% ipython --no-banner

In [1]: import numpy as np

In [2]: np.set_printoptions(precision=4, suppress=True, linewidth=100, floatmode="fixed")

In [3]: J = np.array([[1.0, 0.0, 0.0, 3.0, 2.0],
   ...:     [1.0, 2.0, 0.0, -3.0, 0.0],
   ...:     [0.0, 2.0, 0.0, 3.0, -2.0],
   ...:     [0.0, 0.0, 0.0, 2.0, -5.0],
   ...:     [0.0, 0.0, 0.0, -1.0, 2.0]])

In [4]: print(np.linalg.lstsq(J[:-1].T, J[-1])[2])
4

In [5]: print(round(np.trace(np.linalg.pinv(J) @ J), 4))
4.0

In [6]: np.linalg.inv(J)
LinAlgError: Singular matrix


In [7]: U, sigma, Vh = np.linalg.svd(J)

In [8]: V = Vh[:(sigma > 1e-8).sum()]

In [9]: rng = np.random.default_rng(2778)

In [10]: vec = J[1] + 5 * J[0] + rng.integers(2) * np.eye(5)[1]

In [11]: print(vec)
[ 6.0000  2.0000  0.0000 12.0000 10.0000]

In [12]: print(np.round(V.T @ V, 4) + 0)
[[1.0000 0.0000 0.0000 0.0000 0.0000]
 [0.0000 1.0000 0.0000 0.0000 0.0000]
 [0.0000 0.0000 0.0000 0.0000 0.0000]
 [0.0000 0.0000 0.0000 1.0000 0.0000]
 [0.0000 0.0000 0.0000 0.0000 1.0000]]

In [13]: print(np.linalg.matrix_rank(J, rtol=0.1))
4

In [14]: print(np.round(np.linalg.norm(J, 2) / np.linalg.norm(J), 4))
0.7717

In [15]: print(np.linalg.cond(J) > 100)
True

In [16]: print(np.argsort(-np.linalg.norm(J, axis=0).round(6), kind="stable")[:3])
[4 3 1]

In [17]: print(np.einsum("ij,ji->", J, J))
23.0

In [18]: print(np.kron(np.eye(2, dtype=int), J))
[[ 1.0000  0.0000  0.0000  3.0000  2.0000  0.0000  0.0000  0.0000  0.0000  0.0000]
 [ 1.0000  2.0000  0.0000 -3.0000  0.0000  0.0000  0.0000  0.0000 -0.0000  0.0000]
 [ 0.0000  2.0000  0.0000  3.0000 -2.0000  0.0000  0.0000  0.0000  0.0000 -0.0000]
 [ 0.0000  0.0000  0.0000  2.0000 -5.0000  0.0000  0.0000  0.0000  0.0000 -0.0000]
 [ 0.0000  0.0000  0.0000 -1.0000  2.0000  0.0000  0.0000  0.0000 -0.0000  0.0000]
 [ 0.0000  0.0000  0.0000  0.0000  0.0000  1.0000  0.0000  0.0000  3.0000  2.0000]
 [ 0.0000  0.0000  0.0000 -0.0000  0.0000  1.0000  2.0000  0.0000 -3.0000  0.0000]
 [ 0.0000  0.0000  0.0000  0.0000 -0.0000  0.0000  2.0000  0.0000  3.0000 -2.0000]
 [ 0.0000  0.0000  0.0000  0.0000 -0.0000  0.0000  0.0000  0.0000  2.0000 -5.0000]
 [ 0.0000  0.0000  0.0000 -0.0000  0.0000  0.0000  0.0000  0.0000 -1.0000  2.0000]]

In [19]: print(round(np.linalg.det(J.T), 4))
0.0

In [20]: other = np.array([[0.1], [-0.8], [-1.7]])

In [21]: cent = np.array([[-0.2, -1.1, -0.1, -0.3, -0.3]])

In [22]: m1 = other @ cent

In [23]: print(m1)
[[-0.0200 -0.1100 -0.0100 -0.0300 -0.0300]
 [ 0.1600  0.8800  0.0800  0.2400  0.2400]
 [ 0.3400  1.8700  0.1700  0.5100  0.5100]]

In [24]: f = np.array([5, 1, 4])

In [25]: print(np.correlate(m1[2], m1[0], "full"))
[-0.0102 -0.0663 -0.0646 -0.0765 -0.2448 -0.0765 -0.0646 -0.0663 -0.0102]

In [26]: print(np.cross(m1[2, :3], m1[0, :3]))
[0.0000 0.0000 0.0000]

In [27]: print(np.convolve(m1[2], f))
[ 1.7000  9.6900  4.0800 10.2000  3.7400  2.5500  2.0400]

In [28]: F = np.array([[2.5, -0.05, -1.15, -0.4],
    ...:     [-2.02, 0.35, 0.01, 0.4],
    ...:     [-1.2, 0.54, -0.98, 0.32]])

In [29]: print(F)
[[ 2.5000 -0.0500 -1.1500 -0.4000]
 [-2.0200  0.3500  0.0100  0.4000]
 [-1.2000  0.5400 -0.9800  0.3200]]

In [30]: print(np.linalg.matrix_rank(F, rtol=0.1))
2

In [31]: print([round(float(x), 4) for x in np.linalg.svd(F, compute_uv=False)[:3]])
[3.5544, 1.5029, 0.0]

In [32]: print(np.argsort(-np.linalg.norm(F, axis=0).round(6), kind="stable")[:3])
[0 2 3]

In [33]: print(round(np.linalg.norm(F, 2) / np.linalg.norm(F), 4))
0.9211

In [34]: feats = np.array([[-2.0, -3.0, 0.0], [-3.0, -3.0, -3.0], [0.0, -3.0, -2.0]])

In [35]: hat = np.triu(np.array([[2, 4, 4], [5, 5, 4], [5, 3, 3]]), 1) + np.eye(3)

In [36]: other = hat @ feats @ np.linalg.inv(hat)

In [37]: print(np.trace(other), np.trace(feats))
-7.0 -7.0

In [38]: print(hat @ feats - feats @ hat)
[[-12.0000 -16.0000   0.0000]
 [  0.0000   0.0000  16.0000]
 [  0.0000   0.0000  12.0000]]

In [39]: print(np.linalg.matrix_rank(other))
3

In [40]: print(np.poly(other))
[  1.0000   7.0000  -2.0000 -24.0000]

In [41]: w, V = np.linalg.eigh(feats)

In [42]: vec = np.array([-2, 2, 0])

In [43]: print(np.abs(feats).sum(axis=1).max(), round(np.abs(w).max(), 4))
9.0 6.772

In [44]: print(np.linalg.eigvalsh(feats[1:, 1:]))
[-5.5414  0.5414]

In [45]: print(V * np.maximum(w, 0) @ V.T)
[[ 0.4948 -0.6222  0.4948]
 [-0.6222  0.7823 -0.6222]
 [ 0.4948 -0.6222  0.4948]]

In [46]: print((np.sign(V[:, -1].round(6)) == np.sign(V[0, -1].round(6))).astype(int))
[1 0 1]

In [47]: f = np.array([1, -3, 0])

In [48]: other = feats + np.outer(f, np.eye(3)[1])

In [49]: print(np.linalg.matrix_rank(other - feats))
1

In [50]: print(np.linalg.matrix_rank(feats))
3

In [51]: print(feats.sum(axis=0))
[-5.0000 -9.0000 -5.0000]

In [52]: np.linalg.rank(feats)
AttributeError: module 'numpy.linalg' has no attribute 'rank'


In [53]: feats[3]
IndexError: index 3 is out of bounds for axis 0 with size 3


In [54]: np.zeros(3, 3)
TypeError: Cannot interpret '3' as a data type


In [55]: print(np.unravel_index(np.abs(feats).argmax(), feats.shape))
(np.int64(0), np.int64(1))

In [56]: feats[:, 3]
IndexError: index 3 is out of bounds for axis 1 with size 3


In [57]: print(round(np.linalg.norm(feats), 4))
7.2801

In [58]: print(feats - feats[0])
[[ 0.0000  0.0000  0.0000]
 [-1.0000  0.0000 -3.0000]
 [ 2.0000  0.0000 -2.0000]]

In [59]: f = np.array([2, 0, 0, 2, 2])

In [60]: W0 = 2 * np.eye(5) + np.outer(f, f)

In [61]: print(W0)
[[6.0000 0.0000 0.0000 4.0000 4.0000]
 [0.0000 2.0000 0.0000 0.0000 0.0000]
 [0.0000 0.0000 2.0000 0.0000 0.0000]
 [4.0000 0.0000 0.0000 6.0000 4.0000]
 [4.0000 0.0000 0.0000 4.0000 6.0000]]

In [62]: hat = np.triu(np.array([[3, 1, 2, 2, 3],
    ...:     [2, 1, 3, 3, 0],
    ...:     [2, 1, 1, 2, 3],
    ...:     [3, 3, 3, 2, 1],
    ...:     [2, 0, 1, 2, 3]]), 1) + np.eye(5)

In [63]: other = hat @ W0 @ np.linalg.inv(hat)

In [64]: print(other)
[[  26.0000  -24.0000   24.0000    0.0000 -120.0000]
 [  12.0000  -10.0000   12.0000    0.0000  -60.0000]
 [  20.0000  -20.0000   22.0000    0.0000 -100.0000]
 [   8.0000   -8.0000    8.0000    2.0000  -40.0000]
 [   4.0000   -4.0000    4.0000    0.0000  -18.0000]]

In [65]: print(hat @ W0 - W0 @ hat)
[[ 20.0000  -4.0000  -8.0000  12.0000   4.0000]
 [ 12.0000   0.0000   0.0000  12.0000  12.0000]
 [ 20.0000   0.0000   0.0000  20.0000  20.0000]
 [  4.0000  -4.0000  -8.0000  -4.0000 -12.0000]
 [  0.0000  -4.0000  -8.0000  -8.0000 -16.0000]]

In [66]: print(np.round(np.linalg.det(other), 4))
224.0

In [67]: print(np.trace(other), np.trace(W0))
22.0 22.0
